% ipython --no-banner

In [1]: import numpy as np

In [2]: import numpy.linalg as la

In [3]: np.set_printoptions(precision=1, suppress=True, linewidth=140, sign=" ")

In [4]: rnd = lambda a: np.round(a, 1) + 0

In [5]: data = np.load("data.npy")

In [6]: print(rnd(data))
[[  0.5   0.2   2.3   2.3   1. ]
 [  5.3   8.8  -0.6   9.1   1. ]
 [  9.6  16.4  -3.1  15.    1. ]
 [ -3.9  -7.9   5.   -3.9   1. ]
 [ -7.8 -14.8   7.3  -9.3   1. ]
 [  3.8   6.    0.3   6.9   1. ]
 [  2.8   4.3   0.9   5.6   1. ]
 [  0.5   0.2   2.3   2.4   1. ]
 [  3.5   5.5   0.5   6.5   1. ]
 [ -3.8  -7.6   4.9  -3.7   1. ]
 [ -3.9  -7.8   4.9  -3.9   1. ]
 [ -0.2  -1.2   2.7   1.3   1. ]
 [ -2.6  -5.5   4.2  -2.    1. ]
 [ 10.3  17.8  -3.6  16.1   1. ]
 [ -2.6  -5.5   4.2  -2.1   1. ]]

In [7]: # null space of dimension 3

In [8]: gram = data.T @ data

In [9]: print((data @ data.T).shape)
(15, 15)

In [10]: print(rnd(np.trace(gram)), rnd((data ** 2).sum()))
2640.6 2640.6

In [11]: print(rnd(la.eigvalsh(gram)[::-1]))
[ 2480.5   160.1     0.      0.      0. ]

In [12]: print(rnd(la.svd(data, compute_uv=False) ** 2))
[ 2480.5   160.1     0.      0.      0. ]

In [13]: print(rnd(gram))
[[ 380.1  675.  -198.   550.7   11.6]
 [ 675.  1208.  -382.1  959.1    8.8]
 [-198.  -382.1  202.2 -225.9   32.1]
 [ 550.7  959.1 -225.9  835.3   40.2]
 [  11.6    8.8   32.1   40.2   15. ]]

In [14]: rk = la.matrix_rank(data)

In [15]: print(rk)
2

In [16]: null = la.svd(data)[2][rk:].T

In [17]: print([int(la.matrix_rank(np.delete(data, i, axis=0))) for i in range(15)])
[2, 2, 2, 2, 2, 2, 2, 2, 2, 2, 2, 2, 2, 2, 2]

In [18]: print(np.allclose(data @ null, 0))
True

In [19]: print(rnd(null @ null.T))
[[ 0.8 -0.3  0.1 -0.2  0. ]
 [-0.3  0.5  0.3 -0.3  0.1]
 [ 0.1  0.3  0.4 -0.3 -0.2]
 [-0.2 -0.3 -0.3  0.4 -0.2]
 [ 0.   0.1 -0.2 -0.2  0.9]]

In [20]: print([int(la.matrix_rank(data[:, :j + 1])) for j in range(5)])
[1, 2, 2, 2, 2]

In [21]: W = np.array([[1, 0], [1, 0], [0, 1], [3, 3], [3, 1]])

In [22]: beta = np.array([2, 3])

In [23]: hid = np.maximum(data @ W + beta, 0)

In [24]: print((hid > 0).astype(int))
[[ 1  1]
 [ 1  1]
 [ 1  1]
 [ 0  0]
 [ 0  0]
 [ 1  1]
 [ 1  1]
 [ 1  1]
 [ 1  1]
 [ 0  0]
 [ 0  0]
 [ 1  1]
 [ 0  1]
 [ 1  1]
 [ 0  1]]

In [25]: print(rnd((hid > 0).mean(axis=0)))
[ 0.6  0.7]

In [26]: C = np.array([[2, 2, 2], [0, 2, 1]])

In [27]: print((hid @ C).round(6).argmax(axis=1))
[ 1  1  1  0  0  1  1  1  1  0  0  1  1  1  1]

In [28]: left, sigma, VT = la.svd(data)

In [29]: print(np.argmax(sigma[:-1] / (sigma[1:] + 1e-6)) + 1)
2

In [30]: other = left[:, :2] @ np.diag(sigma[:2]) @ VT[:2]

In [31]: print(rnd(other))
[[  0.5   0.2   2.3   2.3   1. ]
 [  5.3   8.8  -0.6   9.1   1. ]
 [  9.6  16.4  -3.1  15.    1. ]
 [ -3.9  -7.9   5.   -3.9   1. ]
 [ -7.8 -14.8   7.3  -9.3   1. ]
 [  3.8   6.    0.3   6.9   1. ]
 [  2.8   4.3   0.9   5.6   1. ]
 [  0.5   0.2   2.3   2.4   1. ]
 [  3.5   5.5   0.5   6.5   1. ]
 [ -3.8  -7.6   4.9  -3.7   1. ]
 [ -3.9  -7.8   4.9  -3.9   1. ]
 [ -0.2  -1.2   2.7   1.3   1. ]
 [ -2.6  -5.5   4.2  -2.    1. ]
 [ 10.3  17.8  -3.6  16.1   1. ]
 [ -2.6  -5.5   4.2  -2.1   1. ]]

In [32]: print(rnd(la.norm(data - other, 2)), rnd(sigma[2]))
0.0 0.0

In [33]: print(la.matrix_rank(other))
2

In [34]: print(rnd(la.norm(data - other) / la.norm(data)))
0.0

In [35]: feats = np.load("arr.npy")

In [36]: print(feats)
[[-10  -4   0  -8   0  -4  -2]
 [ 20   8   0  16   0   8   4]
 [ 15   6   0  12   0   6   3]
 [  5   2   0   4   0   2   1]
 [-15  -6   0 -12   0  -6  -3]
 [ 20   8   0  16   0   8   4]
 [ -5  -2   0  -4   0  -2  -1]
 [-20  -8   0 -16   0  -8  -4]]

In [37]: gram = feats.T @ feats

In [38]: print(rnd(la.svd(feats, compute_uv=False) ** 2))
[ 3600.     0.     0.     0.     0.     0.     0.]

In [39]: print(np.diag(gram))
[ 1800   288     0  1152     0   288    72]

In [40]: print(gram)
[[ 1800   720     0  1440     0   720   360]
 [  720   288     0   576     0   288   144]
 [    0     0     0     0     0     0     0]
 [ 1440   576     0  1152     0   576   288]
 [    0     0     0     0     0     0     0]
 [  720   288     0   576     0   288   144]
 [  360   144     0   288     0   144    72]]

In [41]: rk = la.matrix_rank(gram)

In [42]: print(rk)
1

In [43]: null = la.svd(gram)[2][rk:].T

In [44]: print([int(la.matrix_rank(gram[:i])) for i in range(1, len(gram) + 1)])
[1, 1, 1, 1, 1, 1, 1]

In [45]: print(rnd(null @ null.T))
[[ 0.5 -0.2  0.  -0.4  0.  -0.2 -0.1]
 [-0.2  0.9  0.  -0.2  0.  -0.1  0. ]
 [ 0.   0.   1.   0.   0.   0.   0. ]
 [-0.4 -0.2  0.   0.7  0.  -0.2 -0.1]
 [ 0.   0.   0.   0.   1.   0.   0. ]
 [-0.2 -0.1  0.  -0.2  0.   0.9  0. ]
 [-0.1  0.   0.  -0.1  0.   0.   1. ]]

In [46]: print(la.matrix_rank(gram.T @ gram), la.matrix_rank(gram @ gram.T))
1 1

In [47]: print(np.diff(feats, axis=0))
[[ 30  12   0  24   0  12   6]
 [ -5  -2   0  -4   0  -2  -1]
 [-10  -4   0  -8   0  -4  -2]
 [-20  -8   0 -16   0  -8  -4]
 [ 35  14   0  28   0  14   7]
 [-25 -10   0 -20   0 -10  -5]
 [-15  -6   0 -12   0  -6  -3]]

In [48]: print(feats.shape)
(8, 7)

In [49]: print(np.abs(feats).max())
20

In [50]: print(feats.sum(axis=0))
[ 10   4   0   8   0   4   2]

In [51]: print(rnd(la.svd(feats, compute_uv=False)))
[ 60.   0.   0.   0.   0.   0.   0.]

In [52]: print(feats - feats[0])
[[  0   0   0   0   0   0   0]
 [ 30  12   0  24   0  12   6]
 [ 25  10   0  20   0  10   5]
 [ 15   6   0  12   0   6   3]
 [ -5  -2   0  -4   0  -2  -1]
 [ 30  12   0  24   0  12   6]
 [  5   2   0   4   0   2   1]
 [-10  -4   0  -8   0  -4  -2]]

In [53]: print(feats.sum(axis=1))
[-28  56  42  14 -42  56 -14 -56]

In [54]: f = np.array([2, 3, 2, 5, 6, 6, 1])

In [55]: g = np.array([3, 2, 3, -3, -1])

In [56]: M = np.outer(f, g)

In [57]: print(M)
[[  6   4   6  -6  -2]
 [  9   6   9  -9  -3]
 [  6   4   6  -6  -2]
 [ 15  10  15 -15  -5]
 [ 18  12  18 -18  -6]
 [ 18  12  18 -18  -6]
 [  3   2   3  -3  -1]]

In [58]: left, sigma, VT = la.svd(M, full_matrices=False)

In [59]: print(rnd(sigma))
[ 60.7   0.    0.    0.    0. ]

In [60]: print(rnd(sigma / sigma[0]))
[ 1.  0.  0.  0.  0.]

In [61]: print(rnd(left.T @ left))
[[ 1.  0.  0.  0.  0.]
 [ 0.  1.  0.  0.  0.]
 [ 0.  0.  1.  0.  0.]
 [ 0.  0.  0.  1.  0.]
 [ 0.  0.  0.  0.  1.]]

In [62]: ang = np.radians(30)

In [63]: R = np.eye(5)

In [64]: R[0, 0] = R[4, 4] = np.cos(ang)

In [65]: R[0, 4], R[4, 0] = -np.sin(ang), np.sin(ang)

In [66]: print(rnd(R))
[[ 0.9  0.   0.   0.  -0.5]
 [ 0.   1.   0.   0.   0. ]
 [ 0.   0.   1.   0.   0. ]
 [ 0.   0.   0.   1.   0. ]
 [ 0.5  0.   0.   0.   0.9]]

In [67]: other = M @ R.T

In [68]: print(rnd(np.abs(other - M).max(axis=0)))
[ 0.6  0.   0.   0.   9.8]

In [69]: W = np.array([[2, -2, -2, 0, 2, -1],
    ...:     [2, -2, 2, -2, 2, -2],
    ...:     [1, 2, 2, -1, -1, 0],
    ...:     [-2, -2, -2, 0, 0, -2],
    ...:     [1, -1, 1, 2, 1, 2]])

In [70]: beta = np.array([1, 2, 2, 0, 2, -1])

In [71]: hid = np.maximum(M @ W + beta, 0)

In [72]: print(hid)
[[  37    8   20    0   14    0]
 [  55   11   29    0   20    0]
 [  37    8   20    0   14    0]
 [  91   17   47    0   32    0]
 [ 109   20   56    0   38    0]
 [ 109   20   56    0   38    0]
 [  19    5   11    0    8    0]]

In [73]: C = np.array([[1, 0, 0],
    ...:     [0, 2, 1],
    ...:     [1, 2, -2],
    ...:     [-1, 1, -2],
    ...:     [-2, -1, 1],
    ...:     [1, -2, -1]])

In [74]: print(W @ C)
[[-5 -8  5]
 [ 0  0  2]
 [ 6  8 -1]
 [-6 -4  4]
 [ 0 -3 -8]]

In [75]: print(hid @ C)
[[ 29  42 -18]
 [ 44  60 -27]
 [ 29  42 -18]
 [ 74  96 -45]
 [ 89 114 -54]
 [ 89 114 -54]
 [ 14  24  -9]]
